In [1]: import numpy as np

In [2]: np.set_printoptions(precision=2, suppress=True, linewidth=120)

In [3]: tidy = lambda a: np.round(a, 2) + 0

In [4]: K, _ = np.linalg.qr(np.array([[0.8, -0.7, 0.4, -0.3],
   ...:     [-0.8, 1.2, 0.2, -1.8],
   ...:     [0.7, 0.8, 1.3, -0.1],
   ...:     [-0.5, 0.1, -1.0, 0.0]]))

In [5]: print(tidy(K))
[[-0.56  0.21  0.04  0.8 ]
 [ 0.56 -0.56  0.31  0.53]
 [-0.49 -0.8  -0.32 -0.12]
 [ 0.35  0.1  -0.89  0.27]]

In [6]: x = np.array([1, 0, 3, -1])

In [7]: print(tidy(np.linalg.norm(x)), tidy(np.linalg.norm(K @ x)))
3.32 3.32

In [8]: tidy(np.linalg.inv(K))
Out[8]: 
array([[-0.56,  0.56, -0.49,  0.35],
       [ 0.21, -0.56, -0.8 ,  0.1 ],
       [ 0.04,  0.31, -0.32, -0.89],
       [ 0.8 ,  0.53, -0.12,  0.27]])

In [9]: print(4 - np.linalg.matrix_rank(K - np.eye(4), tol=1e-8))
1

In [10]: tidy(K.T @ (K @ x))
Out[10]: array([ 1.,  0.,  3., -1.])

In [11]: tidy(np.linalg.norm(K, axis=0))
Out[11]: array([1., 1., 1., 1.])

In [12]: tidy(np.linalg.norm(K, 2))
Out[12]: np.float64(1.0)

In [13]: tidy(np.linalg.norm(K, axis=1))
Out[13]: array([1., 1., 1., 1.])

In [14]: np.allclose(K, K.T)
Out[14]: False

In [15]: tidy(np.trace(K))
Out[15]: np.float64(-1.18)

In [16]: print(tidy(np.sort(np.abs(np.linalg.eigvals(K)))))
[1. 1. 1. 1.]

In [17]: np.allclose(K @ K.T, K.T @ K)
Out[17]: True

In [18]: tidy(np.abs(np.linalg.eigvals(K)).max())
Out[18]: np.float64(1.0)

In [19]: tidy((K - K.T) / 2)
Out[19]: 
array([[ 0.  , -0.18,  0.27,  0.22],
       [ 0.18,  0.  ,  0.56,  0.21],
       [-0.27, -0.56,  0.  ,  0.38],
       [-0.22, -0.21, -0.38,  0.  ]])
